$ python -q
>>> import numpy as np
>>> import numpy.linalg as la
>>> np.set_printoptions(suppress=True, linewidth=200)
>>> data = np.load("run8.npy")
>>> print(data.round(1) + 0)
[[-0.1 -0.1 -0.9  0.1  0.3]
 [-0.1  1.  -0.1  0.   0. ]
 [-0.9 -0.1  0.2  0.1  0.3]
 [ 0.1  0.   0.1  1.   0. ]
 [ 0.3  0.   0.3  0.   0.9]]
>>> r0 = np.array([2, 2, 2, 0, 2])
>>> M2 = data + np.outer(r0, np.eye(5)[4])
>>> print(np.round(la.det(M2) / la.det(data), 1), round(1 + la.solve(data, r0)[4], 1))
4.0 4.0
>>> M = np.loadtxt("dump.csv", delimiter=",")
>>> print(M)
[[0. 0. 0. 1. 1. 1. 0. 0. 1.]
 [0. 0. 0. 0. 0. 0. 0. 0. 0.]
 [0. 0. 0. 0. 0. 0. 1. 1. 0.]
 [1. 0. 0. 0. 1. 1. 0. 0. 1.]
 [1. 0. 0. 1. 0. 0. 0. 0. 1.]
 [1. 0. 0. 1. 0. 0. 0. 0. 1.]
 [0. 0. 1. 0. 0. 0. 0. 1. 0.]
 [0. 0. 1. 0. 0. 0. 1. 0. 0.]
 [1. 0. 0. 1. 1. 1. 0. 0. 0.]]
>>> print(np.round(la.eigvalsh(M).min(), 1))
-1.6
>>> x0 = np.array([1, 0, 0, 2, 1, 1, 0, 0, 2])
>>> print(np.sign((M @ x0).round(6)))
[1. 0. 0. 1. 1. 1. 0. 0. 1.]
>>> print(M @ x0)
[6. 0. 0. 5. 5. 5. 0. 0. 5.]
>>> print(M * x0)
[[0. 0. 0. 2. 1. 1. 0. 0. 2.]
 [0. 0. 0. 0. 0. 0. 0. 0. 0.]
 [0. 0. 0. 0. 0. 0. 0. 0. 0.]
 [1. 0. 0. 0. 1. 1. 0. 0. 2.]
 [1. 0. 0. 2. 0. 0. 0. 0. 2.]
 [1. 0. 0. 2. 0. 0. 0. 0. 2.]
 [0. 0. 0. 0. 0. 0. 0. 0. 0.]
 [0. 0. 0. 0. 0. 0. 0. 0. 0.]
 [1. 0. 0. 2. 1. 1. 0. 0. 0.]]
>>> print(M @ (2 * x0))
[12.  0.  0. 10. 10. 10.  0.  0. 10.]
>>> Uu, sig, Vh = la.svd(M)
>>> vecs = Vh[:(sig > 1e-8).sum()]
>>> rng = np.random.default_rng(2311)
>>> x0 = M[4] + -1 * M[7] + rng.integers(2) * np.eye(9)[6]
>>> print(x0)
[ 1.  0. -1.  1.  0.  0. -1.  0.  1.]
>>> print(np.round(vecs.T @ vecs, 1) + 0)
[[1.  0.  0.  0.  0.  0.  0.  0.  0. ]
 [0.  0.  0.  0.  0.  0.  0.  0.  0. ]
 [0.  0.  1.  0.  0.  0.  0.  0.  0. ]
 [0.  0.  0.  1.  0.  0.  0.  0.  0. ]
 [0.  0.  0.  0.  0.5 0.5 0.  0.  0. ]
 [0.  0.  0.  0.  0.5 0.5 0.  0.  0. ]
 [0.  0.  0.  0.  0.  0.  1.  0.  0. ]
 [0.  0.  0.  0.  0.  0.  0.  1.  0. ]
 [0.  0.  0.  0.  0.  0.  0.  0.  1. ]]
>>> print(round(la.norm(x0 - vecs.T @ vecs @ x0), 1))
0.0
>>> print(np.round(np.diag(vecs.T @ vecs), 1) + 0)
[1.  0.  1.  1.  0.5 0.5 1.  1.  1. ]
>>> W = np.array([[9, 6, 6],
...     [3, 3, 4],
...     [6, 1, 4],
...     [3, 9, 1],
...     [1, 1, 9],
...     [2, 4, 8],
...     [6, 5, 6],
...     [0, 1, 9],
...     [2, 1, 7]])
>>> c = np.array([3, 3, -3])
>>> H = np.maximum(M @ W + c, 0)
>>> print(H)
[[11. 18. 22.]
 [ 3.  3.  0.]
 [ 9.  9. 12.]
 [17. 15. 27.]
 [17. 19. 11.]
 [17. 19. 11.]
 [ 9.  5. 10.]
 [15.  9.  7.]
 [18. 23. 21.]]
>>> print((H > 0).astype(int))
[[1 1 1]
 [1 1 0]
 [1 1 1]
 [1 1 1]
 [1 1 1]
 [1 1 1]
 [1 1 1]
 [1 1 1]
 [1 1 1]]
>>> W2 = np.array([[0, 1], [2, 1], [2, 2]])
>>> print(H @ W2)
[[80. 73.]
 [ 6.  6.]
 [42. 42.]
 [84. 86.]
 [60. 58.]
 [60. 58.]
 [30. 34.]
 [32. 38.]
 [88. 83.]]
>>> M2 = np.array([[0, -2], [2, -1], [-2, -1], [-3, 0], [-3, -2], [0, 0], [1, 2]])
>>> W2 = np.array([[-1, 2, 2, -3, -2, 3, 3, -2, 3], [1, 2, 2, 1, -2, -2, 3, -2, 3]])
>>> mat = M2 @ W2 + 0.3 * rng.normal(size=(7, 9))
>>> print(mat.round(1) + 0)
[[ -1.9  -4.2  -3.7  -1.6   3.9   3.7  -6.5   3.8  -6.3]
 [ -3.3   2.    1.9  -7.   -2.1   8.1   3.4  -2.1   2.9]
 [  0.5  -6.2  -6.2   4.9   5.8  -4.3  -8.8   6.1  -8.7]
 [  3.   -6.1  -5.8   9.    5.6  -8.5  -9.    6.   -9. ]
 [  1.  -10.1  -9.9   6.8  10.4  -5.9 -14.9  10.4 -14.9]
 [  0.1  -0.3  -0.3   0.   -0.1   0.4   0.   -0.2   0.5]
 [  0.6   5.7   5.6  -0.9  -5.7  -1.    9.2  -6.2   9.6]]
>>> t = np.radians(15)
>>> R = np.eye(9)
>>> R[8, 8] = R[6, 6] = np.cos(t)
>>> R[8, 6], R[6, 8] = -np.sin(t), np.sin(t)
>>> print(R.round(1))
[[ 1.   0.   0.   0.   0.   0.   0.   0.   0. ]
 [ 0.   1.   0.   0.   0.   0.   0.   0.   0. ]
 [ 0.   0.   1.   0.   0.   0.   0.   0.   0. ]
 [ 0.   0.   0.   1.   0.   0.   0.   0.   0. ]
 [ 0.   0.   0.   0.   1.   0.   0.   0.   0. ]
 [ 0.   0.   0.   0.   0.   1.   0.   0.   0. ]
 [ 0.   0.   0.   0.   0.   0.   1.   0.   0.3]
 [ 0.   0.   0.   0.   0.   0.   0.   1.   0. ]
 [ 0.   0.   0.   0.   0.   0.  -0.3  0.   1. ]]
>>> M2 = mat @ R.T
>>> print(np.round(la.svd(mat, compute_uv=False), 1), np.round(la.svd(M2, compute_uv=False), 1))
[46.5 14.7  1.3  0.9  0.6  0.4  0.3] [46.5 14.7  1.3  0.9  0.6  0.4  0.3]
>>> print(np.allclose(mat @ mat.T, M2 @ M2.T))
True
>>> print(round(la.det(R), 1), round(np.trace(R), 1))
1.0 8.9
>>> r0 = np.array([0, -2, -3, 1, 1, -2, 1, 1, -3])
>>> M2 = R + np.outer(r0, np.eye(9)[1])
>>> print(M2.round(1))
[[ 1.   0.   0.   0.   0.   0.   0.   0.   0. ]
 [ 0.  -1.   0.   0.   0.   0.   0.   0.   0. ]
 [ 0.  -3.   1.   0.   0.   0.   0.   0.   0. ]
 [ 0.   1.   0.   1.   0.   0.   0.   0.   0. ]
 [ 0.   1.   0.   0.   1.   0.   0.   0.   0. ]
 [ 0.  -2.   0.   0.   0.   1.   0.   0.   0. ]
 [ 0.   1.   0.   0.   0.   0.   1.   0.   0.3]
 [ 0.   1.   0.   0.   0.   0.   0.   1.   0. ]
 [ 0.  -3.   0.   0.   0.   0.  -0.3  0.   1. ]]
>>> print(la.matrix_rank(M2 - R))
1
>>> cov = mat.T @ mat
>>> print(round(np.trace(cov), 1), round(float((mat ** 2).sum()), 1))
2383.9 2383.9
>>> print(np.round(la.svd(mat, compute_uv=False) ** 2, 1))
[2164.7  216.1    1.6    0.9    0.3    0.2    0.1]
>>> blk = np.stack([mat, 5 * mat, mat[::-1]])
>>> print(blk.shape)
(3, 7, 9)
>>> print(np.round(la.norm(blk, axis=(1, 2)), 1))
[ 48.8 244.1  48.8]
>>> print((blk @ mat.T).shape)
(3, 7, 7)
